$ python -q
>>> import numpy as np
>>> from numpy import linalg as LA
>>> np.set_printoptions(suppress=True, linewidth=160)
>>> feats = np.array([[1, 1, 2, 0, 1, 2, 0],
...     [1, 5, 6, 4, 1, 2, 4],
...     [2, 6, 8, 4, 2, 4, 4],
...     [0, 4, 4, 4, 0, 0, 4],
...     [1, 1, 2, 0, 1, 2, 0],
...     [2, 2, 4, 0, 2, 4, 0],
...     [0, 4, 4, 4, 0, 0, 4]])
>>> rank = LA.matrix_rank(feats)
>>> rank
np.int64(2)
>>> null = LA.svd(feats)[2][rank:].T
>>> np.allclose(feats @ null, 0)
True
>>> print(LA.matrix_rank(feats.T @ feats), LA.matrix_rank(feats @ feats.T))
2 2
>>> [int(LA.matrix_rank(feats[:i])) for i in range(1, len(feats) + 1)]
[1, 2, 2, 2, 2, 2, 2]
>>> F = np.loadtxt("dump.csv", delimiter=",")
>>> print(F)
[[1. 0. 1. 2. 0. 0. 0. 0.]
 [2. 2. 0. 2. 0. 0. 0. 0.]
 [2. 2. 1. 0. 0. 0. 0. 0.]
 [2. 0. 1. 0. 0. 0. 0. 0.]
 [0. 0. 0. 0. 2. 1. 0. 3.]
 [0. 0. 0. 0. 1. 2. 3. 2.]
 [0. 0. 0. 0. 0. 0. 0. 1.]
 [0. 0. 0. 0. 3. 3. 1. 0.]]
>>> r0, v = F[3], F[1]
>>> r0 @ v
np.float64(4.0)
>>> print(r0 @ r0)
5.0
>>> p = (r0 @ v) / (r0 @ r0) * r0
>>> print(np.round((v - p) @ r0, 2))
-0.0
>>> np.round(v - p, 2)
array([ 0.4,  2. , -0.8,  2. ,  0. ,  0. ,  0. ,  0. ])
>>> LA.matrix_rank(np.outer(r0, v))
np.int64(1)
>>> other = LA.inv(F)
>>> round(float(LA.cond(F)), 2)
43.13
>>> other.round(2)
array([[-0.33,  0.33, -0.33,  0.67,  0.  ,  0.  ,  0.  ,  0.  ],
       [-0.  , -0.  ,  0.5 , -0.5 , -0.  , -0.  , -0.  , -0.  ],
       [ 0.67, -0.67,  0.67, -0.33,  0.  ,  0.  ,  0.  ,  0.  ],
       [ 0.33,  0.17, -0.17, -0.17,  0.  ,  0.  ,  0.  ,  0.  ],
       [ 0.  ,  0.  ,  0.  ,  0.  ,  1.17,  0.17, -3.83, -0.5 ],
       [ 0.  ,  0.  ,  0.  ,  0.  , -1.33, -0.33,  4.67,  1.  ],
       [ 0.  ,  0.  ,  0.  ,  0.  ,  0.5 ,  0.5 , -2.5 , -0.5 ],
       [ 0.  ,  0.  ,  0.  ,  0.  ,  0.  ,  0.  ,  1.  ,  0.  ]])
>>> rng = np.random.default_rng(496)
>>> idx = rng.permutation(8)
>>> idx
array([7, 2, 4, 0, 6, 3, 1, 5])
>>> other = F[idx][:, idx]
>>> other
array([[0., 0., 3., 0., 1., 0., 0., 3.],
       [0., 1., 0., 2., 0., 0., 2., 0.],
       [3., 0., 2., 0., 0., 0., 0., 1.],
       [0., 1., 0., 1., 0., 2., 0., 0.],
       [1., 0., 0., 0., 0., 0., 0., 0.],
       [0., 1., 0., 2., 0., 0., 0., 0.],
       [0., 0., 0., 2., 0., 2., 2., 0.],
       [2., 0., 1., 0., 3., 0., 0., 2.]])
>>> print(np.round(np.sort(np.abs(LA.eigvals(other))), 2))
[0.41 1.   1.39 1.39 1.46 2.48 4.28 5.89]
>>> print(np.trace(other))
8.0
>>> np.allclose(other, F)
False
>>> round(LA.det(other), 2), np.round(LA.det(F[idx]), 2)
(np.float64(-72.0), np.float64(-72.0))
